$ ipython --no-banner

In [1]: import numpy as np

In [2]: from numpy import linalg as LA

In [3]: np.set_printoptions(precision=2, suppress=True, linewidth=200, sign=" ")

In [4]: X = np.load("mat.npy")

In [5]: X
Out[5]: 
array([[ 0.,  4., -6.],
       [ 4.,  0.,  0.],
       [-6.,  0.,  0.]])

In [6]: rank = LA.matrix_rank(X)

In [7]: rank
Out[7]: np.int64(2)

In [8]: ns = LA.svd(X)[2][rank:].T

In [9]: [int(LA.matrix_rank(X[:, :j + 1])) for j in range(3)]
Out[9]: [1, 2, 2]

In [10]: X @ ns
Out[10]: 
array([[ 0.],
       [ 0.],
       [ 0.]])

In [11]: ns @ ns.T
Out[11]: 
array([[ 0.  ,  0.  ,  0.  ],
       [ 0.  ,  0.69,  0.46],
       [ 0.  ,  0.46,  0.31]])

In [12]: m1 = np.maximum(np.array([[-1, -1, 0, 2],
    ...:     [-2, 1, -2, 3],
    ...:     [1, -3, -3, 0],
    ...:     [0, 0, 0, -2],
    ...:     [3, 1, 0, -2],
    ...:     [-3, 1, -2, -2],
    ...:     [-1, -1, 3, 2],
    ...:     [2, 3, -3, -2],
    ...:     [0, -3, -2, 3],
    ...:     [0, -2, 1, -2],
    ...:     [3, 0, 1, 1],
    ...:     [-1, -2, 2, 1],
    ...:     [-2, -1, -2, 1],
    ...:     [1, -1, 1, -3],
    ...:     [-2, 2, -3, 0],
    ...:     [-1, -1, -3, 0],
    ...:     [-1, 3, 3, -3],
    ...:     [-3, -2, 0, -1]]) @ np.array([[-1, 2, 2, -1, -3],
    ...:     [-2, -2, 0, 2, -3],
    ...:     [3, -2, -2, 3, 0],
    ...:     [3, 0, -1, 3, 1]]) + np.array([0, 0, 5, -3, -2]), 0)

In [13]: m1
Out[13]: 
array([[  9,   0,   1,   2,   6],
       [  3,   0,   2,   4,   4],
       [  0,  14,  13,   0,   4],
       [  0,   0,   7,   0,   0],
       [  0,   4,  13,   0,   0],
       [  0,   0,   5,   0,   2],
       [ 18,   0,   0,  11,   6],
       [  0,   4,  17,   0,   0],
       [  9,  10,   6,   0,  10],
       [  1,   2,   5,   0,   2],
       [  3,   4,   8,   0,   0],
       [ 14,   0,   0,   3,   8],
       [  1,   2,   4,   0,   8],
       [  0,   2,   8,   0,   0],
       [  0,   0,   7,   0,   0],
       [  0,   6,   9,   0,   4],
       [  0,   0,   0,   4,   0],
       [  4,   0,   0,   0,  12]])

In [14]: # row 14 repeats row 3

In [15]: O, R = LA.qr(m1)

In [16]: np.round(O @ R, 2) + 0
Out[16]: 
array([[  9.,   0.,   1.,   2.,   6.],
       [  3.,   0.,   2.,   4.,   4.],
       [  0.,  14.,  13.,   0.,   4.],
       [  0.,   0.,   7.,   0.,   0.],
       [  0.,   4.,  13.,   0.,   0.],
       [  0.,   0.,   5.,   0.,   2.],
       [ 18.,   0.,   0.,  11.,   6.],
       [  0.,   4.,  17.,   0.,   0.],
       [  9.,  10.,   6.,   0.,  10.],
       [  1.,   2.,   5.,   0.,   2.],
       [  3.,   4.,   8.,   0.,   0.],
       [ 14.,   0.,   0.,   3.,   8.],
       [  1.,   2.,   4.,   0.,   8.],
       [  0.,   2.,   8.,   0.,   0.],
       [  0.,   0.,   7.,   0.,   0.],
       [  0.,   6.,   9.,   0.,   4.],
       [  0.,   0.,   0.,   4.,   0.],
       [  4.,   0.,   0.,   0.,  12.]])

In [17]: round(abs(R[0, 0]), 2), round(float(LA.norm(m1[:, 0])), 2)
Out[17]: (np.float64(26.8), 26.8)

In [18]: O.shape, R.shape
Out[18]: ((18, 5), (5, 5))

In [19]: np.trace(O @ O.T)
Out[19]: np.float64(5.0)

In [20]: W2 = m1[[12, 8]].astype(float)

In [21]: for _ in range(7):
    ...:     lab = LA.norm(m1[:, None] - W2, axis=-1).argmin(axis=1)
    ...:     W2 = np.array([m1[lab == j].mean(axis=0) for j in range(2)])
    ...: 

In [22]: lab
Out[22]: array([ 1,  0,  0,  0,  0,  0,  1,  0,  1,  0,  0,  1,  0,  0,  0,  0,  0,  1])

In [23]: W2[1] - W2[0]
Out[23]: array([10.18, -0.92, -6.14,  2.58,  6.55])

In [24]: np.bincount(lab)
Out[24]: array([ 13,   5])

In [25]: x = np.array([1, 2, 0, 1, 0])

In [26]: rhs = m1 @ x

In [27]: rhs
Out[27]: array([ 11,   7,  28,   0,   8,   0,  29,   8,  29,   5,  11,  17,   5,   4,   0,  12,   4,   4])

In [28]: np.round(LA.pinv(m1) @ m1, 2) + 0
Out[28]: 
array([[ 1.,  0.,  0.,  0.,  0.],
       [ 0.,  1.,  0.,  0.,  0.],
       [ 0.,  0.,  1.,  0.,  0.],
       [ 0.,  0.,  0.,  1.,  0.],
       [ 0.,  0.,  0.,  0.,  1.]])

In [29]: np.round(LA.lstsq(m1, rhs)[0], 2) + 0
Out[29]: array([ 1.,  2.,  0.,  1.,  0.])

In [30]: rng = np.random.default_rng(13591)

In [31]: rhs = rhs + 0.3 * rng.normal(size=18)

In [32]: rhs
Out[32]: array([11.17,  7.22, 27.95,  0.3 ,  7.56, -0.2 , 29.51,  7.94, 29.  ,  4.75, 10.46, 17.03,  4.86,  3.65,  0.08, 12.14,  4.06,  4.15])

In [33]: coef, *_ = LA.lstsq(m1, rhs)

In [34]: round(LA.norm(rhs - m1 @ coef), 2)
Out[34]: np.float64(0.83)

In [35]: [round(float(LA.norm(LA.solve(m1.T @ m1 + lam * np.eye(5), m1.T @ rhs))), 2) for lam in (0, 1, 10, 100)]
Out[35]: [2.47, 2.45, 2.31, 1.68]

In [36]: coef.round()
Out[36]: array([ 1.,  2., -0.,  1.,  0.])

In [37]: np.round(m1.T @ (rhs - m1 @ coef), 2) + 0
Out[37]: array([ 0.,  0.,  0.,  0.,  0.])

In [38]: lab = rng.permutation(5)

In [39]: out = m1[:, lab] * rng.choice([-1, 1], 5)

In [40]: out
Out[40]: 
array([[  2,  -1,   9,   0,  -6],
       [  4,  -2,   3,   0,  -4],
       [  0, -13,   0, -14,  -4],
       [  0,  -7,   0,   0,   0],
       [  0, -13,   0,  -4,   0],
       [  0,  -5,   0,   0,  -2],
       [ 11,   0,  18,   0,  -6],
       [  0, -17,   0,  -4,   0],
       [  0,  -6,   9, -10, -10],
       [  0,  -5,   1,  -2,  -2],
       [  0,  -8,   3,  -4,   0],
       [  3,   0,  14,   0,  -8],
       [  0,  -4,   1,  -2,  -8],
       [  0,  -8,   0,  -2,   0],
       [  0,  -7,   0,   0,   0],
       [  0,  -9,   0,  -6,  -4],
       [  4,   0,   0,   0,   0],
       [  0,   0,   4,   0, -12]])

In [41]: U, _, Vh = LA.svd(m1.T @ out)

In [42]: np.round(U @ Vh, 2) + 0
Out[42]: 
array([[ 0.,  0.,  1.,  0.,  0.],
       [ 0.,  0.,  0., -1.,  0.],
       [ 0., -1.,  0.,  0.,  0.],
       [ 1.,  0.,  0.,  0.,  0.],
       [ 0.,  0.,  0.,  0., -1.]])

In [43]: O, evecs = LA.qr(out[:, :3])[0], LA.qr(out[:, 3:])[0]

In [44]: sig = LA.svd(O.T @ evecs, compute_uv=False)

In [45]: np.degrees(np.arccos(sig.clip(0, 1)))
Out[45]: array([ 35.69,  44.79])

In [46]: round(float(LA.norm(O @ O.T - evecs @ evecs.T, 2)), 2)
Out[46]: 1.0

In [47]: (sig > 0.9).sum()
Out[47]: np.int64(0)

In [48]: sig
Out[48]: array([ 0.81,  0.71])

In [49]: arr = np.loadtxt("w.csv", delimiter=",")

In [50]: arr
Out[50]: 
array([[  0.,   0.,   0.,   0.,   0.],
       [  0.,   0.,   0.,   0.,   0.],
       [ 16.,  24.,  40.,   4.,   1.],
       [  1.,   4.,   0.,  10.,   6.],
       [  0.,   0.,   0.,   0.,   0.],
       [ 20.,  22.,  18.,   4.,   3.],
       [ 21.,  16.,  17.,   7.,   6.],
       [  2.,   0.,   2.,   0.,   0.],
       [  0.,  18.,  26.,   1.,   0.],
       [  0.,   0.,   0.,   0.,   0.],
       [  0.,   8.,   0.,  10.,   4.],
       [ 27.,  30.,   7.,  13.,  14.],
       [ 33.,   0.,   0.,  16.,  18.],
       [  0.,   0.,   0.,  10.,   4.],
       [ 12.,   3.,  14.,   1.,   0.],
       [  1.,   2.,   0.,  13.,   8.],
       [ 11.,  32.,   9.,  19.,  16.],
       [ 30.,  10.,  40.,   1.,   1.],
       [  0.,   0.,   0.,   0.,   0.],
       [  0.,   0.,   0.,   0.,   0.],
       [ 23.,   0.,  17.,   4.,   3.],
       [ 22.,   2.,   0.,  13.,  13.],
       [ 39.,  19.,  31.,  19.,  21.],
       [ 19.,   4.,  29.,   0.,   0.],
       [  0.,  24.,   0.,  10.,   3.],
       [  0.,   0.,   0.,   1.,   0.],
       [ 32.,   0.,   0.,  10.,  12.]])

In [51]: # rows 0 and 1 are equal

In [52]: W = np.array([[0, -5, -7, -7, -7, 2],
    ...:     [9, 2, -6, -1, 2, 9],
    ...:     [-8, 5, 8, 8, 5, 9],
    ...:     [-2, -7, 5, 7, -4, 5],
    ...:     [1, 8, 9, -7, 0, -1]])

In [53]: coef = np.array([5, 4, -4, -2, 3, 1])

In [54]: hid = np.maximum(m1 @ W + coef, 0)

In [55]: (hid > 0).astype(int)
Out[55]: 
array([[ 0,  0,  1,  0,  0,  1],
       [ 0,  1,  1,  0,  0,  1],
       [ 1,  1,  1,  1,  1,  1],
       [ 0,  1,  1,  1,  1,  1],
       [ 0,  1,  1,  1,  1,  1],
       [ 0,  1,  1,  1,  1,  1],
       [ 0,  0,  0,  0,  0,  1],
       [ 0,  1,  1,  1,  1,  1],
       [ 1,  1,  1,  0,  0,  1],
       [ 0,  1,  1,  1,  1,  1],
       [ 0,  1,  1,  1,  1,  1],
       [ 1,  0,  0,  0,  0,  1],
       [ 0,  1,  1,  0,  1,  1],
       [ 0,  1,  1,  1,  1,  1],
       [ 0,  1,  1,  1,  1,  1],
       [ 0,  1,  1,  1,  1,  1],
       [ 0,  0,  1,  1,  0,  1],
       [ 1,  1,  1,  0,  0,  0]])

In [56]: LA.matrix_rank(hid)
Out[56]: np.int64(6)

In [57]: hid
Out[57]: 
array([[   0,    0,    5,    0,    0,   32],
       [   0,    3,   47,    0,    0,   41],
       [  31,  129,   52,   60,   96,  240],
       [   0,   39,   52,   54,   38,   64],
       [   0,   77,   76,   98,   76,  154],
       [   0,   45,   54,   24,   28,   44],
       [   0,    0,    0,    0,    0,   86],
       [   0,   97,  108,  130,   96,  190],
       [  57,   89,   11,    0,    0,  153],
       [   0,   44,   35,   15,   25,   64],
       [   0,   37,   15,   37,   30,  115],
       [   7,    0,    0,    0,    0,   36],
       [   0,   87,   81,    0,   20,   49],
       [   0,   48,   48,   60,   47,   91],
       [   0,   39,   52,   54,   38,   64],
       [   0,   93,   68,   36,   60,  132],
       [   0,    0,   16,   26,    0,   21],
       [  17,   80,   76,    0,    0,    0]])

In [58]: W2 = np.array([[-2, -3], [0, -3], [1, 1], [-2, -3], [3, 0], [-3, 1]])

In [59]: W @ W2
Out[59]: 
array([[-20,  31],
       [-43, -27],
       [ -4,   2],
       [-32,  16],
       [ 24,   2]])

In [60]: (hid @ W2).round(6).argmax(axis=1)
Out[60]: array([ 1,  1,  1,  0,  1,  0,  1,  1,  1,  1,  1,  1,  0,  1,  0,  1,  1,  0])
